$ python3 -q
>>> import numpy as np
>>> np.set_printoptions(precision=4, suppress=True, linewidth=160, legacy="1.25")
>>> K = np.load("arr.npy")
>>> K
array([[-2.,  1.,  1.,  1.],
       [ 1., -2.,  1.,  1.],
       [ 1.,  1., -2.,  1.],
       [ 1.,  1.,  1., -2.]])
>>> w, V = np.linalg.eigh(K)
>>> np.linalg.eigvalsh(K + 2 * np.eye(4))
array([-1., -1., -1.,  3.])
>>> np.round(V.T @ K @ V, 4) + 0
array([[-3.,  0.,  0.,  0.],
       [ 0., -3.,  0.,  0.],
       [ 0.,  0., -3.,  0.],
       [ 0.,  0.,  0.,  1.]])
>>> np.round(V.T @ V, 4) + 0
array([[1., 0., 0., 0.],
       [0., 1., 0., 0.],
       [0., 0., 1., 0.],
       [0., 0., 0., 1.]])
>>> w
array([-3., -3., -3.,  1.])
>>> np.abs(V[:, -1]).round(6).argmax()
0
>>> (w > 1e-8).sum(), (w < -1e-8).sum()
(1, 3)
>>> np.abs(V[:, -1])
array([0.5, 0.5, 0.5, 0.5])
>>> np.unique(w.round(6) + 0, return_counts=True)[1]
array([3, 1])
>>> Y = np.array([[-2, -3, -2], [0, 2, 1], [3, 0, -3]])
>>> J = np.tril(Y)
>>> J
array([[-2,  0,  0],
       [ 0,  2,  0],
       [ 3,  0, -3]])
>>> # triangular: eigenvalues sit on the diagonal
>>> rng = np.random.default_rng(962)
>>> labels = rng.permutation(3)
>>> labels
array([0, 2, 1])
>>> Y = J[labels][:, labels]
>>> Y
array([[-2,  0,  0],
       [ 3, -3,  0],
       [ 0,  0,  2]])
>>> E = np.array([[9, 12, -11, 6], [4, 12, -2, 9], [9, 12, -11, 6], [2, 9, -3, 9]])
>>> E
array([[  9,  12, -11,   6],
       [  4,  12,  -2,   9],
       [  9,  12, -11,   6],
       [  2,   9,  -3,   9]])
>>> (E + E.T) / 2
array([[  9. ,   8. ,  -1. ,   4. ],
       [  8. ,  12. ,   5. ,   9. ],
       [ -1. ,   5. , -11. ,   1.5],
       [  4. ,   9. ,   1.5,   9. ]])
>>> np.allclose(E, E.T)
False
>>> np.trace(E)
19
>>> np.linalg.matrix_power(E, 3)
array([[ 1194,  3702, -1040,  3048],
       [ 1497,  4929, -1222,  4116],
       [ 1194,  3702, -1040,  3048],
       [ 1119,  3660,  -943,  3063]])
>>> np.round(np.linalg.det(E), 4)
0.0
>>> np.allclose(E @ E.T, E.T @ E)
False
